>>> import numpy as np
>>> np.set_printoptions(precision=3, suppress=True, linewidth=100, floatmode="fixed")
>>> u = np.array([3, -2, -3, 0]) + 0.5
>>> data = np.outer(u, u) / (u @ u)
>>> data
array([[ 0.583, -0.250, -0.417,  0.083],
       [-0.250,  0.107,  0.179, -0.036],
       [-0.417,  0.179,  0.298, -0.060],
       [ 0.083, -0.036, -0.060,  0.012]])
>>> np.allclose(data[:-1].T @ np.linalg.lstsq(data[:-1].T, data[-1])[0], data[-1])
True
>>> np.linalg.matrix_power(data, 2)
array([[ 0.583, -0.250, -0.417,  0.083],
       [-0.250,  0.107,  0.179, -0.036],
       [-0.417,  0.179,  0.298, -0.060],
       [ 0.083, -0.036, -0.060,  0.012]])
>>> round(float(np.linalg.det(data)), 3)
0.0
>>> data @ data
array([[ 0.583, -0.250, -0.417,  0.083],
       [-0.250,  0.107,  0.179, -0.036],
       [-0.417,  0.179,  0.298, -0.060],
       [ 0.083, -0.036, -0.060,  0.012]])
>>> np.allclose(data, data.T)
True
>>> left, sv, vt = np.linalg.svd(data)
>>> V = vt[:(sv > 1e-8).sum()]
>>> rng = np.random.default_rng(269)
>>> x0 = data[0] + -1 * data[3] + rng.integers(2) * np.eye(4)[3]
>>> x0
array([ 0.500, -0.214, -0.357,  1.071])
>>> np.allclose(V.T @ V @ x0, x0)
False
>>> np.diag(V.T @ V)
array([0.583, 0.107, 0.298, 0.012])
>>> print(np.argsort(-np.linalg.norm(data, axis=0).round(6), kind="stable")[:3])
[0 2 1]
>>> [round(float(x), 3) for x in np.linalg.svd(data, compute_uv=False)[:3]]
[1.0, 0.0, 0.0]
>>> print(np.linalg.cond(data) > 100)
True
>>> print(round(float(np.linalg.norm(data, 2) / np.linalg.norm(data)), 3))
1.0
>>> np.round(np.linalg.eigvals(data), 3) + 0
array([1.000, 0.000, 0.000, 0.000])
>>> np.round(np.linalg.det(2 * data), 3), np.round(np.linalg.det(data), 3)
(np.float64(0.0), np.float64(0.0))
>>> np.round(np.poly(data), 3) + 0
array([ 1.000, -1.000,  0.000,  0.000,  0.000])
>>> E = np.array([[2, -2, 4], [1, 1, 2], [-1, -3, -2], [-1, -1, -2]])
>>> u, r1 = data[1], data[2]
>>> round(float(u @ r1), 3)
0.179
>>> round(u @ u, 3)
np.float64(0.107)
>>> pr = (u @ r1) / (u @ u) * u
>>> np.outer(u, r1)
array([[ 0.104, -0.045, -0.074,  0.015],
       [-0.045,  0.019,  0.032, -0.006],
       [-0.074,  0.032,  0.053, -0.011],
       [ 0.015, -0.006, -0.011,  0.002]])
>>> print(np.round(r1 - pr, 3) + 0)
[0.000 0.000 0.000 0.000]
>>> pr
array([-0.417,  0.179,  0.298, -0.060])
>>> np.round(np.linalg.norm(u + r1) ** 2 + np.linalg.norm(u - r1) ** 2, 3)
np.float64(0.81)
>>> J = np.load("arr.npy")
>>> J
array([[-0.500,  0.000, -0.866,  0.000,  0.000],
       [ 0.000,  1.000,  0.000,  0.000,  0.000],
       [ 0.866,  0.000, -0.500,  0.000,  0.000],
       [ 0.000,  0.000,  0.000,  1.000,  0.000],
       [ 0.000,  0.000,  0.000,  0.000,  1.000]])
>>> print(np.round(J.T @ J, 3) + 0)
[[1.000 0.000 0.000 0.000 0.000]
 [0.000 1.000 0.000 0.000 0.000]
 [0.000 0.000 1.000 0.000 0.000]
 [0.000 0.000 0.000 1.000 0.000]
 [0.000 0.000 0.000 0.000 1.000]]
>>> np.linalg.svd(J, compute_uv=False)
array([1.000, 1.000, 1.000, 1.000, 1.000])
>>> np.linalg.pinv(J)
array([[-0.500,  0.000,  0.866,  0.000,  0.000],
       [ 0.000,  1.000,  0.000,  0.000,  0.000],
       [-0.866,  0.000, -0.500,  0.000,  0.000],
       [ 0.000,  0.000,  0.000,  1.000,  0.000],
       [ 0.000,  0.000,  0.000,  0.000,  1.000]])
>>> np.linalg.norm(J, axis=0)
array([1.000, 1.000, 1.000, 1.000, 1.000])
>>> arr = np.loadtxt("sample10.csv", delimiter=",")
>>> arr
array([[ 0.269,  0.269,  0.269, -0.161,  0.161],
       [ 0.269,  0.269,  0.269, -0.161,  0.161],
       [ 0.269,  0.269,  0.269, -0.161,  0.161],
       [-0.161, -0.161, -0.161,  0.097, -0.097],
       [ 0.161,  0.161,  0.161, -0.097,  0.097]])
>>> evals, V = np.linalg.eigh(arr)
>>> x0 = np.array([0, 2, 3, 2, 1])
>>> V * np.abs(evals) @ V.T
array([[ 0.269,  0.269,  0.269, -0.161,  0.161],
       [ 0.269,  0.269,  0.269, -0.161,  0.161],
       [ 0.269,  0.269,  0.269, -0.161,  0.161],
       [-0.161, -0.161, -0.161,  0.097, -0.097],
       [ 0.161,  0.161,  0.161, -0.097,  0.097]])
>>> print(round(np.abs(arr).sum(axis=1).max(), 3), np.round(np.abs(evals).max(), 3))
1.129 1.0
>>> np.round(np.linalg.eigvalsh(arr[1:, 1:]), 3) + 0
array([0.000, 0.000, 0.000, 0.731])
>>> V * np.maximum(evals, 0) @ V.T
array([[ 0.269,  0.269,  0.269, -0.161,  0.161],
       [ 0.269,  0.269,  0.269, -0.161,  0.161],
       [ 0.269,  0.269,  0.269, -0.161,  0.161],
       [-0.161, -0.161, -0.161,  0.097, -0.097],
       [ 0.161,  0.161,  0.161, -0.097,  0.097]])
>>> arr @ np.linalg.pinv(arr) @ arr
array([[ 0.269,  0.269,  0.269, -0.161,  0.161],
       [ 0.269,  0.269,  0.269, -0.161,  0.161],
       [ 0.269,  0.269,  0.269, -0.161,  0.161],
       [-0.161, -0.161, -0.161,  0.097, -0.097],
       [ 0.161,  0.161,  0.161, -0.097,  0.097]])
>>> np.round(np.trace(np.linalg.pinv(arr) @ arr), 3)
np.float64(1.0)
>>> K = np.loadtxt("mat.csv", delimiter=",")
>>> K
array([[ 2.562, -9.153, -1.722, -1.613, -2.023],
       [-4.563,  7.713, -1.738,  1.168,  3.912],
       [ 3.388,  1.610, -3.801, -8.289, -1.667],
       [-2.756, -1.457,  7.985, -0.573, -5.118],
       [ 2.426, -8.418, -2.855,  2.862,  2.630],
       [-1.830, -3.333, -7.636, -5.178, -0.652],
       [ 5.878,  4.272,  0.912, -4.538, -5.077],
       [ 6.727,  0.502,  5.151, -3.579, -3.893],
       [-2.293,  5.183, -4.805,  3.535,  5.682],
       [-9.069,  0.744,  2.232, -2.297, -2.636],
       [ 0.381,  3.175, -6.832, -0.037,  6.564],
       [ 3.982, -8.044,  3.849,  1.280, -1.730],
       [ 1.247,  5.059, -1.130,  0.606, -8.439],
       [-0.761,  1.716,  9.539, -0.691,  2.237],
       [-4.781, -1.334, -3.845, -5.316, -5.685],
       [-7.447, -4.157,  2.524, -2.009, -4.106],
       [-5.074,  6.063, -0.573, -1.232, -5.971],
       [ 4.802,  1.010,  8.239, -0.508, -2.790],
       [-6.508, -0.119,  0.797,  5.396,  5.280],
       [-0.764,  6.164,  2.136,  2.316, -7.176],
       [-0.518,  2.703, -5.354, -7.180, -3.494],
       [-1.272, -7.914,  4.743,  2.216, -2.889],
       [-6.098, -3.995,  5.864, -3.077,  1.732],
       [ 3.796,  6.060, -6.794,  0.165,  1.635],
       [ 1.093,  7.599,  1.633, -4.402,  4.360],
       [ 2.447, -3.351, -7.917, -3.725, -2.495],
       [ 6.134, -3.246, -2.804,  1.594,  6.436],
       [ 6.594,  4.156, -0.919, -1.057, -6.106],
       [-6.355,  0.728,  3.532,  1.964, -6.538],
       [ 1.084, -3.103,  0.893, -6.042,  7.204],
       [ 6.713,  3.536, -1.200,  5.583,  3.134],
       [-4.457, -3.585, -7.036,  3.938, -1.508],
       [ 4.165,  0.549, -0.687,  6.975,  5.764]])
>>> Q, V = np.linalg.qr(K[:, :3])[0], np.linalg.qr(K[:, 3:])[0]
>>> sv = np.linalg.svd(Q.T @ V, compute_uv=False)
>>> (sv > 0.9).sum()
np.int64(0)
>>> np.degrees(np.arccos(sv.clip(0, 1)))
array([75.286, 87.742])
